% python3 -q
>>> import numpy as np
>>> np.set_printoptions(precision=3, suppress=True, linewidth=120)
>>> rd = lambda a: np.round(a, 3) + 0
>>> data = np.load("block6.npy")
>>> print(data)
[[ -0.2  -0.7   0.1]
 [  1.1  -0.7   0.1]
 [-12.  -30.   -6. ]
 [  0.8  -1.5  -0.5]
 [  2.1  -0.1  -0.7]
 [ -0.7  -1.2   0.3]
 [  1.3   1.3  -0.7]
 [  0.5   0.6  -0.4]
 [  0.5  -1.8   0.7]
 [  0.   -0.7   0.5]
 [ -0.8  -0.1  -0.4]
 [ -1.4  -2.3  -0.1]
 [ -0.4   1.7   1.8]
 [ -0.5  -1.8   0.9]
 [  1.3   0.5  -0.1]
 [  0.4   1.5   1.3]
 [ -1.7  -0.5   1.4]
 [  0.3  -0.2   0.2]]
>>> # row 2 is much longer than the rest
>>> d = np.linalg.norm(data[:, None] - data[None], axis=-1)
>>> print(np.linalg.matrix_rank(d ** 2))
5
>>> print(rd(d[:5, :5]))
[[ 0.     1.3   32.17   1.414  2.508]
 [ 1.3    0.    32.67   1.044  1.414]
 [32.17  32.67   0.    31.723 33.48 ]
 [ 1.414  1.044 31.723  0.     1.921]
 [ 2.508  1.414 33.48   1.921  0.   ]]
>>> print(d.shape)
(18, 18)
>>> print(d.mean(axis=1).argmax())
2
>>> rng = np.random.default_rng(8157)
>>> idx = rng.permutation(3)
>>> Y = data[:, idx] * rng.choice([-1, 1], 3)
>>> print(Y)
[[  0.2  -0.7  -0.1]
 [ -1.1  -0.7  -0.1]
 [ 12.  -30.    6. ]
 [ -0.8  -1.5   0.5]
 [ -2.1  -0.1   0.7]
 [  0.7  -1.2  -0.3]
 [ -1.3   1.3   0.7]
 [ -0.5   0.6   0.4]
 [ -0.5  -1.8  -0.7]
 [ -0.   -0.7  -0.5]
 [  0.8  -0.1   0.4]
 [  1.4  -2.3   0.1]
 [  0.4   1.7  -1.8]
 [  0.5  -1.8  -0.9]
 [ -1.3   0.5   0.1]
 [ -0.4   1.5  -1.3]
 [  1.7  -0.5  -1.4]
 [ -0.3  -0.2  -0.2]]
>>> Uu, _, VT = np.linalg.svd(data.T @ Y)
>>> print(rd(Uu @ VT))
[[-1.  0.  0.]
 [ 0.  1.  0.]
 [ 0.  0. -1.]]
>>> W2 = np.sign(np.array([[-1, 9, -2, 8], [3, 1, -4, -7], [9, 1, 3, 3], [-9, 8, 1, -4]]))
>>> Y = (np.tril(W2, -1) + np.eye(4)) @ (np.triu(W2, 1) + np.eye(4))
>>> w = np.array([0, 0, 5, 3])
>>> mat = np.rint(Y * w @ np.linalg.inv(Y)) + 0
>>> print(mat)
[[ 16.   5. -13.   8.]
 [ 20.  10. -20.  10.]
 [ 16.   5. -13.   8.]
 [-10.  -5.  10.  -5.]]
>>> # looks like rank 2
>>> print(rd(np.linalg.det(mat[::-1])))
0.0
>>> print(rd(np.linalg.det(2 * mat)), rd(np.linalg.det(mat)))
0.0 0.0
>>> print(np.einsum("ij,ji->", mat, mat))
34.0
>>> print(rd(np.linalg.eigvals(mat)))
[5. 3. 0. 0.]
>>> print(np.einsum("ii->", mat))
8.0
>>> print(np.kron(np.eye(2, dtype=int), mat))
[[ 16.   5. -13.   8.   0.   0.  -0.   0.]
 [ 20.  10. -20.  10.   0.   0.  -0.   0.]
 [ 16.   5. -13.   8.   0.   0.  -0.   0.]
 [-10.  -5.  10.  -5.  -0.  -0.   0.  -0.]
 [  0.   0.  -0.   0.  16.   5. -13.   8.]
 [  0.   0.  -0.   0.  20.  10. -20.  10.]
 [  0.   0.  -0.   0.  16.   5. -13.   8.]
 [ -0.  -0.   0.  -0. -10.  -5.  10.  -5.]]
>>> print(rd(np.linalg.eigvals(mat).sum().real))
8.0
>>> print(rd(np.poly(mat)))
[ 1. -8. 15.  0.  0.]
>>> print(np.linalg.matrix_rank(mat, rtol=0.1))
1
>>> print(rd(np.linalg.norm(mat, 2) / np.linalg.norm(mat)))
0.998
>>> print(np.linalg.cond(mat) > 100)
True
>>> hat = np.triu(np.array([[-2, 4, 5, -5], [-1, 1, -4, -5], [-5, 1, -1, 0], [0, -4, 2, 0]]), 1) + np.eye(4)
>>> Y = hat @ mat @ np.linalg.inv(hat)
>>> print(rd(np.linalg.det(Y)))
0.0
>>> print(rd(np.poly(Y)))
[ 1. -8. 15.  0.  0.]
>>> print(np.linalg.matrix_rank(Y))
2
>>> print(hat @ mat - mat @ hat)
[[ 210.   26. -255.  210.]
 [ -14.  -75.  -58.  143.]
 [   0.  -64.  -60.  105.]
 [   0.   40.   30.  -75.]]
>>> F = np.load("out5.npy")
>>> print(rd(F))
[[0.424 0.424 0.254]
 [0.424 0.424 0.254]
 [0.254 0.254 0.153]]
>>> # column 1 repeats column 0
>>> hat = np.triu(np.array([[-3, 1, -2], [-2, 0, -3], [0, -2, 5]]), 1) + np.eye(3)
>>> Y = hat @ F @ np.linalg.inv(hat)
>>> print(np.linalg.matrix_rank(Y))
1
>>> print(rd(Y))
[[ 0.339  0.     0.881]
 [-0.339  0.    -0.881]
 [ 0.254  0.     0.661]]
>>> print(rd(np.poly(Y)))
[ 1. -1.  0.  0.]
>>> print(np.trace(Y), np.trace(F))
1.0 1.0
>>> Uu, sv, VT = np.linalg.svd(F)
>>> V = VT[:(sv > 1e-8).sum()]
>>> vec = F[0] + -1 * F[2] + rng.integers(2) * np.eye(3)[2]
>>> print(rd(vec))
[0.169 0.169 0.102]
>>> print(rd(V.T @ V))
[[0.424 0.424 0.254]
 [0.424 0.424 0.254]
 [0.254 0.254 0.153]]
>>> print(rd(np.diag(V.T @ V)))
[0.424 0.424 0.153]
>>> print(rd(np.linalg.norm(vec - V.T @ V @ vec)))
0.0
>>> vec = np.array([6, -3, 0])
>>> print(rd(np.eye(3) - F))
[[ 0.576 -0.424 -0.254]
 [-0.424  0.576 -0.254]
 [-0.254 -0.254  0.847]]
>>> print(np.trace(F))
1.0
>>> print(rd(F @ F @ vec))
[1.271 1.271 0.763]
>>> print((vec - F @ vec) @ (F @ vec))
0.0
>>> w, V = np.linalg.eigh(F)
>>> print(rd(w))
[0. 0. 1.]
>>> print(rd(V.T @ F @ V))
[[0. 0. 0.]
 [0. 0. 0.]
 [0. 0. 1.]]
>>> print((w > 1e-8).sum(), (w < -1e-8).sum())
1 0
>>> print(rd(V @ np.diag(w) @ V.T))
[[0.424 0.424 0.254]
 [0.424 0.424 0.254]
 [0.254 0.254 0.153]]
>>> print(rd(np.linalg.svd(F, compute_uv=False)))
[1. 0. 0.]
>>> print(np.abs(V[:, -1]).round(6).argmax())
0
>>> print(rd(np.abs(V[:, -1])))
[0.651 0.651 0.391]
>>> print(rd(V.T @ V))
[[1. 0. 0.]
 [0. 1. 0.]
 [0. 0. 1.]]
>>> print(rd(np.linalg.eigvalsh(F + -1 * np.eye(3))))
[-1. -1.  0.]
>>> K = np.array([[-5, 4, 0, 0, 0, 0],
...     [-3, 5, 0, 0, 0, 0],
...     [2, -4, 0, 0, 0, 0],
...     [0, 0, -5, 4, 0, 0],
...     [0, 0, -3, 5, 0, 0],
...     [0, 0, 2, -4, 0, 0],
...     [0, 0, 0, 0, -5, 4],
...     [0, 0, 0, 0, -3, 5],
...     [0, 0, 0, 0, 2, -4]])
>>> vec = np.array([5, 3, 3, 6])
>>> print(np.linalg.norm(mat @ vec) <= np.linalg.norm(mat, 2) * np.linalg.norm(vec) + 1e-9)
True
>>> print(mat @ vec)
[104. 130. 104. -65.]
>>> print(np.sign((mat @ vec).round(6)))
[ 1.  1.  1. -1.]
>>> print(mat @ (2 * vec))
[ 208.  260.  208. -130.]
>>> print((mat @ vec).argmax())
1
>>> print(np.einsum("ij,j->i", mat, vec))
[104. 130. 104. -65.]
